$ python -q
>>> import numpy as np
>>> np.set_printoptions(precision=2, suppress=True, linewidth=100)
>>> tidy = lambda a: np.round(a, 2) + 0
>>> A = np.load("out14.npy")
>>> print(A)
[[0.99 5.01 1.  ]
 [1.03 5.01 0.98]
 [1.05 5.01 0.98]
 [0.97 5.02 1.04]
 [4.01 6.01 7.01]
 [4.01 5.99 7.01]
 [4.02 6.02 7.02]
 [3.98 5.99 6.98]
 [7.02 4.   5.02]
 [6.98 4.   4.98]
 [7.02 4.01 4.99]
 [6.98 3.96 5.01]]
>>> x0 = np.array([1, 4, -1])
>>> rhs = A @ x0
>>> print(tidy(np.linalg.pinv(A) @ A))
[[1. 0. 0.]
 [0. 1. 0.]
 [0. 0. 1.]]
>>> print(tidy(rhs))
[20.03 20.09 20.11 20.01 21.04 20.96 21.08 20.96 18.   18.   18.07 17.81]
>>> rng = np.random.default_rng(221)
>>> rhs = rhs + 0.1 * rng.normal(size=12)
>>> print(tidy(rhs))
[20.1  20.06 20.04 19.97 21.14 20.96 21.11 21.06 17.85 18.04 18.08 17.83]
>>> coef, *_ = np.linalg.lstsq(A, rhs)
>>> print(tidy(A.T @ (rhs - A @ coef)))
[0. 0. 0.]
>>> print(coef.round())
[ 1.  4. -1.]
>>> print(tidy(coef))
[ 0.98  4.   -0.98]
>>> m1 = np.load("w.npy")
>>> print(m1)
[[ 1 -1  1]
 [ 1  0  0]
 [ 1  1  1]
 [ 1  2  4]]
>>> x0 = np.array([7, 3, 1])
>>> print(m1 @ x0)
[ 5  7 11 17]
>>> print(np.sign((m1 @ x0).round(6)))
[1 1 1 1]
>>> print(m1 * x0)
[[ 7 -3  1]
 [ 7  0  0]
 [ 7  3  1]
 [ 7  6  4]]
>>> print(m1 @ np.eye(3)[2])
[1. 0. 1. 4.]
>>> print((m1 @ x0).argmax())
3
>>> print((m1 * x0).sum(axis=1))
[ 5  7 11 17]
>>> A2 = m1 + rng.integers(-2, 3, (4, 1)) @ rng.integers(-2, 3, (1, 3))
>>> print(A2)
[[ 3 -1  2]
 [-1  0 -1]
 [-1  1  0]
 [-1  2  3]]
>>> print(np.linalg.matrix_rank(A2 - m1, tol=1e-8))
1
>>> print(A2 - m1)
[[ 2  0  1]
 [-2  0 -1]
 [-2  0 -1]
 [-2  0 -1]]
>>> left, sv, VT = np.linalg.svd(m1, full_matrices=False)
>>> print(tidy(left.T @ left))
[[1. 0. 0.]
 [0. 1. 0.]
 [0. 0. 1.]]
>>> print(tidy(sv / sv[0]))
[1.   0.35 0.22]
>>> print(tidy(np.abs(VT[0])))
[0.3  0.42 0.86]
>>> print((sv > 1e-8).sum())
3
>>> print(tidy(left.T @ m1 @ VT.T))
[[4.9  0.   0.  ]
 [0.   1.69 0.  ]
 [0.   0.   1.08]]
>>> print(left.shape, sv.shape, VT.shape)
(4, 3) (3,) (3, 3)
>>> print(np.abs(left[:, 0]).round(6).argmax())
3
>>> x0 = np.array([0, 1, 2])
>>> rhs = m1 @ x0
>>> print(tidy(np.linalg.lstsq(m1, rhs)[0]))
[0. 1. 2.]
>>> print(tidy(np.linalg.pinv(m1) @ m1))
[[1. 0. 0.]
 [0. 1. 0.]
 [0. 0. 1.]]
>>> print(tidy(np.linalg.solve(m1.T @ m1, m1.T @ rhs)))
[0. 1. 2.]
>>> rhs = rhs + 0.02 * rng.normal(size=4)
>>> print(tidy(rhs))
[ 0.99  0.02  2.97 10.  ]
>>> coef, *_ = np.linalg.lstsq(m1, rhs)
>>> print(tidy(coef))
[0. 1. 2.]
>>> print([round(float(np.linalg.norm(np.linalg.solve(m1.T @ m1 + lam * np.eye(3), m1.T @ rhs))), 2) for lam in (0, 1, 10, 100)])
[2.24, 2.09, 1.51, 0.41]
>>> proj = m1 @ np.linalg.solve(m1.T @ m1, m1.T)
>>> print(np.trace(proj))
3.0
>>> print(tidy(np.linalg.eigvalsh(proj)))
[0. 1. 1. 1.]
>>> print(tidy(proj @ m1[:, 2]))
[1. 0. 1. 4.]
>>> print(np.linalg.matrix_rank(np.eye(4) - proj))
1
>>> print(tidy(np.diag(proj)))
[0.95 0.55 0.55 0.95]
>>> print(np.allclose(proj @ proj, proj))
True
>>> print(tidy(proj))
[[ 0.95  0.15 -0.15  0.05]
 [ 0.15  0.55  0.45 -0.15]
 [-0.15  0.45  0.55  0.15]
 [ 0.05 -0.15  0.15  0.95]]
>>> F = np.loadtxt("x.csv", delimiter=",")
>>> print(F)
[[ 1.  1.  1.  1.  1.  1.  1.  1.]
 [ 1. -1. -1.  1. -1.  1.  1. -1.]
 [ 1. -1.  1. -1. -1.  1. -1.  1.]]
>>> A2 = F / np.linalg.norm(F, axis=1, keepdims=True)
>>> C2 = A2 @ A2.T
>>> print(tidy(np.linalg.norm(A2, axis=1)))
[1. 1. 1.]
>>> print(np.argwhere(np.triu(np.abs(C2) > 0.95, 1)))
[]
>>> print(tidy(C2))
[[1. 0. 0.]
 [0. 1. 0.]
 [0. 0. 1.]]
